$ python -q
>>> import numpy as np
>>> np.set_printoptions(precision=1, suppress=True, linewidth=200)
>>> F = np.loadtxt("run12.csv", delimiter=",")
>>> F
array([[-4.8,  0.8, -3. ],
       [-5.6,  1.6, -3. ],
       [-6.4,  2.4, -3. ],
       [-4.9,  0.9, -3. ],
       [-7.7,  3.7, -3. ],
       [-5.7,  1.7, -3. ],
       [-3.3, -0.7, -3. ],
       [-5.7,  1.7, -3. ],
       [-5.1,  1.1, -3. ],
       [-3.5, -0.5, -3. ],
       [-6. ,  2. , -3. ],
       [-5.4,  1.4, -3. ],
       [-4.3,  0.3, -3. ],
       [-3.8, -0.2, -3. ],
       [-5.9,  1.9, -3. ],
       [-5.1,  1.1, -3. ],
       [-4.3,  0.3, -3. ],
       [-6.8,  2.8, -3. ],
       [-4.7,  0.7, -3. ],
       [-5.1,  1.1, -3. ],
       [-4.8,  0.8, -3. ]])
>>> # rows 5 and 7 are equal
>>> rank = np.linalg.matrix_rank(F)
>>> rank
np.int64(2)
>>> null = np.linalg.svd(F)[2][rank:].T
>>> null.shape
(3, 1)
>>> null @ null.T
array([[ 0.3,  0.3, -0.4],
       [ 0.3,  0.3, -0.4],
       [-0.4, -0.4,  0.5]])
>>> np.linalg.matrix_rank(F.T @ F), np.linalg.matrix_rank(F @ F.T)
(np.int64(2), np.int64(2))
>>> np.round(F @ null, 1) + 0
array([[0.],
       [0.],
       [0.],
       [0.],
       [0.],
       [0.],
       [0.],
       [0.],
       [0.],
       [0.],
       [0.],
       [0.],
       [0.],
       [0.],
       [0.],
       [0.],
       [0.],
       [0.],
       [0.],
       [0.],
       [0.]])
>>> np.linalg.matrix_rank(F, rtol=0.1)
np.int64(2)
>>> round(float(np.linalg.norm(F, 2) / np.linalg.norm(F)), 1)
1.0
>>> np.argsort(-np.linalg.norm(F, axis=0).round(6), kind="stable")[:3]
array([0, 2, 1])
>>> x = np.array([-2, 2, 5])
>>> F @ x
array([-3.8, -0.6,  2.6, -3.4,  7.8, -0.2, -9.8, -0.2, -2.6, -9. ,  1. , -1.4, -5.8, -7.8,  0.6, -2.6, -5.8,  4.2, -4.2, -2.6, -3.8])
>>> np.sign((F @ x).round(6))
array([-1., -1.,  1., -1.,  1., -1., -1., -1., -1., -1.,  1., -1., -1., -1.,  1., -1., -1.,  1., -1., -1., -1.])
>>> x @ F
Traceback (most recent call last):
  File "<python-input-18>", line 1, in <module>
    x @ F
    ~~^~~
ValueError: matmul: Input operand 1 has a mismatch in its core dimension 0, with gufunc signature (n?,k),(k,m?)->(n?,m?) (size 21 is different from 3)
>>> (F * x).sum(axis=1)
array([-3.8, -0.6,  2.6, -3.4,  7.8, -0.2, -9.8, -0.2, -2.6, -9. ,  1. , -1.4, -5.8, -7.8,  0.6, -2.6, -5.8,  4.2, -4.2, -2.6, -3.8])
>>> np.einsum("ij,j->i", F, x)
array([-3.8, -0.6,  2.6, -3.4,  7.8, -0.2, -9.8, -0.2, -2.6, -9. ,  1. , -1.4, -5.8, -7.8,  0.6, -2.6, -5.8,  4.2, -4.2, -2.6, -3.8])
>>> (F @ x).argmax()
np.int64(4)
>>> F @ np.eye(3)[2]
array([-3., -3., -3., -3., -3., -3., -3., -3., -3., -3., -3., -3., -3., -3., -3., -3., -3., -3., -3., -3., -3.])
>>> F @ (2 * x)
array([ -7.6,  -1.2,   5.2,  -6.8,  15.6,  -0.4, -19.6,  -0.4,  -5.2, -18. ,   2. ,  -2.8, -11.6, -15.6,   1.2,  -5.2, -11.6,   8.4,  -8.4,  -5.2,  -7.6])
>>> left, sigma, VT = np.linalg.svd(F)
>>> np.argmax(sigma[:-1] / (sigma[1:] + 1e-6)) + 1
np.int64(2)
>>> A2 = left[:, :2] @ np.diag(sigma[:2]) @ VT[:2]
>>> A2
array([[-4.8,  0.8, -3. ],
       [-5.6,  1.6, -3. ],
       [-6.4,  2.4, -3. ],
       [-4.9,  0.9, -3. ],
       [-7.7,  3.7, -3. ],
       [-5.7,  1.7, -3. ],
       [-3.3, -0.7, -3. ],
       [-5.7,  1.7, -3. ],
       [-5.1,  1.1, -3. ],
       [-3.5, -0.5, -3. ],
       [-6. ,  2. , -3. ],
       [-5.4,  1.4, -3. ],
       [-4.3,  0.3, -3. ],
       [-3.8, -0.2, -3. ],
       [-5.9,  1.9, -3. ],
       [-5.1,  1.1, -3. ],
       [-4.3,  0.3, -3. ],
       [-6.8,  2.8, -3. ],
       [-4.7,  0.7, -3. ],
       [-5.1,  1.1, -3. ],
       [-4.8,  0.8, -3. ]])
>>> round(np.linalg.norm(F - A2, 2), 1), np.round(sigma[2], 1)
(np.float64(0.0), np.float64(0.0))
>>> np.linalg.matrix_rank(F, rtol=0.05)
np.int64(2)
>>> W0 = np.loadtxt("mat.csv", delimiter=",")
>>> W0.round(1) + 0
array([[-0.4,  0. , -0.9],
       [-0.9, -0.2,  0.4],
       [-0.2,  1. ,  0.1]])
>>> u, r1 = F[8], F[3]
>>> np.round(u @ u, 1)
np.float64(36.2)
>>> round(u @ r1, 1)
np.float64(35.0)
>>> p = (u @ r1) / (u @ u) * u
>>> np.linalg.matrix_rank(np.outer(u, r1))
np.int64(1)
>>> p
array([-4.9,  1.1, -2.9])
>>> round(np.linalg.norm(u + r1) ** 2 + np.linalg.norm(u - r1) ** 2, 1)
np.float64(140.1)
>>> x = np.array([1, 2, 0])
>>> target = W0 @ x
>>> target
array([-0.3, -1.3,  1.8])
>>> np.round(np.linalg.solve(W0, target), 1) + 0
array([1., 2., 0.])
>>> np.round(np.linalg.solve(W0, 2 * target), 1) + 0
array([2., 4., 0.])
>>> np.round(np.linalg.solve(W0.T, W0[1]), 1) + 0
array([0., 1., 0.])
>>> rng = np.random.default_rng(53)
>>> lab = rng.permutation(3)
>>> A2 = W0[:, lab] * rng.choice([-1, 1], 3)
>>> A2.round(1) + 0
array([[-0.4, -0.9,  0. ],
       [-0.9,  0.4,  0.2],
       [-0.2,  0.1, -1. ]])
>>> left, _, VT = np.linalg.svd(W0.T @ A2)
>>> lab
array([0, 2, 1])
>>> x = np.array([1, 0, 2])
>>> round(float(np.linalg.norm(x)), 1), np.round(np.linalg.norm(A2 @ x), 1)
(2.2, np.float64(2.2))
>>> np.abs(np.linalg.eigvals(A2))
array([1., 1., 1.])
>>> np.round(np.trace(W0), 1)
np.float64(-0.5)
>>> np.sort(np.abs(np.linalg.eigvals(W0)))
array([1., 1., 1.])
>>> W0 @ W0
array([[ 0.3, -0.9,  0.3],
       [ 0.4,  0.4,  0.8],
       [-0.9, -0.1,  0.5]])
>>> (W0 + W0.T) / 2
array([[-0.4, -0.5, -0.5],
       [-0.5, -0.2,  0.7],
       [-0.5,  0.7,  0.1]])
>>> np.allclose(W0, W0.T)
False
>>> np.linalg.matrix_power(W0, 4)
array([[-0.6, -0.6, -0.6],
       [-0.4, -0.3,  0.8],
       [-0.7,  0.7, -0.1]])
>>> round(float(np.linalg.det(W0)), 1)
1.0
>>> round(float(np.abs(np.linalg.eigvals(W0)).max()), 1)
1.0
>>> arr = np.loadtxt("m.csv", delimiter=",")
>>> arr
array([[12.5, -3.8, 19.4],
       [11.2, -7.3, 20.9],
       [11.4, -5.9, 21.6],
       [12.7, -7. , 20.4],
       [11.4, -6.8, 20.9],
       [ 9. , -5.5, 21.1],
       [11.3, -6.4, 20.6],
       [12.7, -4.4, 20.1],
       [11.2, -6.5, 22. ],
       [12.8, -6.8, 21.8],
       [11.7, -5.6, 19.6],
       [12. , -5.8, 21.5],
       [10.8, -7.4, 21.9],
       [11.3, -7. , 19.9],
       [11.4, -6.6, 21.2],
       [11.5, -5.1, 20.8],
       [13.6, -5.4, 20.9],
       [14.2, -7.3, 20.5],
       [12.4, -7.3, 20.7],
       [12.1, -5.2, 21.9],
       [12.2, -5. , 22.2],
       [13.8, -7. , 19.8],
       [12.2, -6.3, 21.7],
       [11.7, -6.3, 21.3],
       [12.5, -3.6, 19.5]])
>>> cen = (arr - arr.mean(axis=0)) / arr.std(axis=0)
>>> cen.std(axis=0)
array([1., 1., 1.])
>>> coef = np.linalg.lstsq(np.delete(cen, 2, axis=1), cen[:, 2])[0]
>>> np.round(1 - np.var(cen[:, 2] - np.delete(cen, 2, axis=1) @ coef), 1)
np.float64(0.1)
>>> coef
array([-0.3, -0.3])
>>> feats = np.array([[-2, 3, 3], [3, -2, 3], [3, 3, -2]])
>>> x = np.array([1, -2, 0])
>>> feats @ np.eye(3)[2]
array([ 3.,  3., -2.])
>>> ev, V = np.linalg.eigh(feats)
>>> x = np.array([2, -2, 1])
>>> V * np.maximum(ev, 0) @ V.T
array([[1.3, 1.3, 1.3],
       [1.3, 1.3, 1.3],
       [1.3, 1.3, 1.3]])
>>> (np.sign(V[:, -1].round(6)) == np.sign(V[0, -1].round(6))).astype(int)
array([1, 1, 1])
>>> np.abs(feats).sum(axis=1).max(), np.abs(ev).max()
(np.int64(8), np.float64(5.0))
>>> q, R = np.linalg.qr(W0)
>>> q.shape, R.shape
((3, 3), (3, 3))
>>> np.abs(np.diag(R))
array([1., 1., 1.])
>>> q.round(1) + 0
array([[-0.4,  0. , -0.9],
       [-0.9, -0.2,  0.4],
       [-0.2,  1. ,  0.1]])
>>> abs(R[0, 0]), np.round(np.linalg.norm(W0[:, 0]), 1)
(np.float64(1.0), np.float64(1.0))
>>> np.allclose(R.T @ R, W0.T @ W0)
True
>>> np.round(np.trace(q @ q.T), 1)
np.float64(3.0)
>>> ev, V = np.linalg.eig(feats)
>>> np.sort(np.linalg.eigvals(feats @ feats))
array([16., 25., 25.])
>>> np.sort(np.linalg.eigvals(feats.T))
array([-5., -5.,  4.])
>>> round(float(np.prod(ev)), 1)
100.0
>>> ev
array([-5.,  4., -5.])
>>> mat = np.load("out16.npy")
>>> mat
array([[-44,   3],
       [ -4, -40]])
>>> mat @ mat
array([[1924, -252],
       [ 336, 1588]])
>>> round(float(np.abs(np.linalg.eigvals(mat)).max()), 1)
42.1
>>> np.allclose(mat @ mat.T, mat.T @ mat)
False
>>> np.linalg.determinant(mat)
Traceback (most recent call last):
  File "<python-input-94>", line 1, in <module>
    np.linalg.determinant(mat)
    ^^^^^^^^^^^^^^^^^^^^^
AttributeError: module 'numpy.linalg' has no attribute 'determinant'
>>> mat.inv()
Traceback (most recent call last):
  File "<python-input-95>", line 1, in <module>
    mat.inv()
    ^^^^^^^
AttributeError: 'numpy.ndarray' object has no attribute 'inv'
>>> u, r1 = mat[0], mat[1]
>>> u @ u
np.int64(1945)
>>> p = (u @ r1) / (u @ u) * u
>>> r1 - p
array([ -2.7, -40.1])
>>> (r1 - p) @ u
np.float64(0.0)
>>> u = np.array([-1, -1])
>>> A2 = mat + np.outer(u, np.eye(2)[1])
>>> np.linalg.matrix_rank(np.linalg.inv(A2) - np.linalg.inv(mat), tol=1e-8)
np.int64(1)
>>> lab = rng.permutation(2)
>>> A2 = mat[:, lab] * rng.choice([-1, 1], 2)
>>> A2
array([[-44,  -3],
       [ -4,  40]])
>>> left, _, VT = np.linalg.svd(mat.T @ A2)
>>> np.round(np.linalg.lstsq(mat, A2)[0], 1) + 0
array([[ 1.,  0.],
       [ 0., -1.]])
>>> np.round(left @ VT, 1) + 0
array([[ 1.,  0.],
       [ 0., -1.]])
>>> G = F.T @ F
>>> G
array([[ 587.6, -152. ,  326.7],
       [-152. ,   52.4,  -74.7],
       [ 326.7,  -74.7,  189. ]])
>>> round(float(np.trace(G)), 1), round(float((F ** 2).sum()), 1)
(828.9, 828.9)
>>> np.diag(G)
array([587.6,  52.4, 189. ])
>>> np.round(np.linalg.eigvalsh(G)[::-1], 1) + 0
array([808.8,  20.2,   0. ])
>>> np.linalg.matrix_rank(G)
np.int64(2)
>>> np.allclose(G, G.T)
True
>>> (F @ F.T).shape
(21, 21)
>>> np.round(np.linalg.svd(F, compute_uv=False) ** 2, 1) + 0
array([808.8,  20.2,   0. ])
>>> data = np.diag(5 * np.array([3, 4, -2])) + np.array([[5, 5, 4], [2, 5, 1], [3, 2, 3]])
>>> data
array([[20,  5,  4],
       [ 2, 25,  1],
       [ 3,  2, -7]])
>>> A2 = data / np.sqrt((data ** 2).mean(axis=1, keepdims=True))
>>> data - data.mean(axis=1, keepdims=True)
array([[10.3, -4.7, -5.7],
       [-7.3, 15.7, -8.3],
       [ 3.7,  2.7, -6.3]])
>>> np.linalg.matrix_rank(data - data.mean(axis=1, keepdims=True))
np.int64(2)
>>> np.linalg.norm(A2, axis=1)
array([1.7, 1.7, 1.7])
>>> A = np.load("block10.npy")
>>> A
array([[ 7, -2,  0],
       [ 3, -8,  0],
       [ 0,  0, -7]])
>>> np.flatnonzero(np.linalg.matrix_power((A != 0) + (A.T != 0) + np.eye(3), 3)[0])
array([0, 1])
>>> round(np.linalg.det(A), 1)
np.float64(350.0)
>>> np.sort(np.linalg.eigvals(A).real)
array([-7.6, -7. ,  6.6])
>>> q, V = np.linalg.qr(A[:, :1])[0], np.linalg.qr(A[:, 1:])[0]
>>> sigma = np.linalg.svd(q.T @ V, compute_uv=False)
>>> np.degrees(np.arccos(sigma.clip(0, 1)))
array([52.8])
>>> (sigma > 0.9).sum()
np.int64(0)
>>> A - A[0]
array([[ 0,  0,  0],
       [-4, -6,  0],
       [-7,  2, -7]])
>>> np.unravel_index(np.abs(A).argmax(), A.shape)
(np.int64(1), np.int64(1))
>>> np.linalg.rank(A)
Traceback (most recent call last):
  File "<python-input-136>", line 1, in <module>
    np.linalg.rank(A)
    ^^^^^^^^^^^^^^
AttributeError: module 'numpy.linalg' has no attribute 'rank'
>>> np.linalg.matrix_rank(A)
np.int64(3)
>>> A[3]
Traceback (most recent call last):
  File "<python-input-138>", line 1, in <module>
    A[3]
    ~^^^
IndexError: index 3 is out of bounds for axis 0 with size 3
>>> np.linalg.svd(A, compute_uv=False)
array([10.1,  7. ,  5. ])
>>> round(np.linalg.norm(A), 1)
np.float64(13.2)
>>> np.zeros(3, 3)
Traceback (most recent call last):
  File "<python-input-141>", line 1, in <module>
    np.zeros(3, 3)
    ~~~~~~~~^^^^^^
TypeError: Cannot interpret '3' as a data type
>>> A.sum(axis=1)
array([ 5, -5, -7])
>>> A.mean(axis=0)
array([ 3.3, -3.3, -2.3])
>>> A.sum(axis=0)
array([ 10, -10,  -7])
>>> q, R = np.linalg.qr(A)
>>> np.trace(q @ q.T)
np.float64(3.0)
>>> q @ R
array([[ 7., -2.,  0.],
       [ 3., -8.,  0.],
       [ 0.,  0., -7.]])
>>> round(float(abs(R[0, 0])), 1), round(np.linalg.norm(A[:, 0]), 1)
(7.6, np.float64(7.6))
>>> np.abs(np.diag(R))
array([7.6, 6.6, 7. ])
>>> A2 = np.array([[2, -2], [4, -2]])
>>> Z = np.kron(A2, A)
>>> Z.shape
(6, 6)
>>> X = np.loadtxt("dump.csv", delimiter=",")
>>> X
array([[ 1., -1.,  1.],
       [ 1.,  0.,  0.],
       [ 1.,  1.,  1.]])
>>> u = np.array([1, 2, 1])
>>> A2 = X + np.outer(u, np.eye(3)[0])
>>> np.linalg.matrix_rank(np.linalg.inv(A2) - np.linalg.inv(X), tol=1e-8)
np.int64(1)
>>> round(float(np.linalg.det(A2) / np.linalg.det(X)), 1), round(1 + np.linalg.solve(X, u)[0], 1)
(3.0, np.float64(3.0))
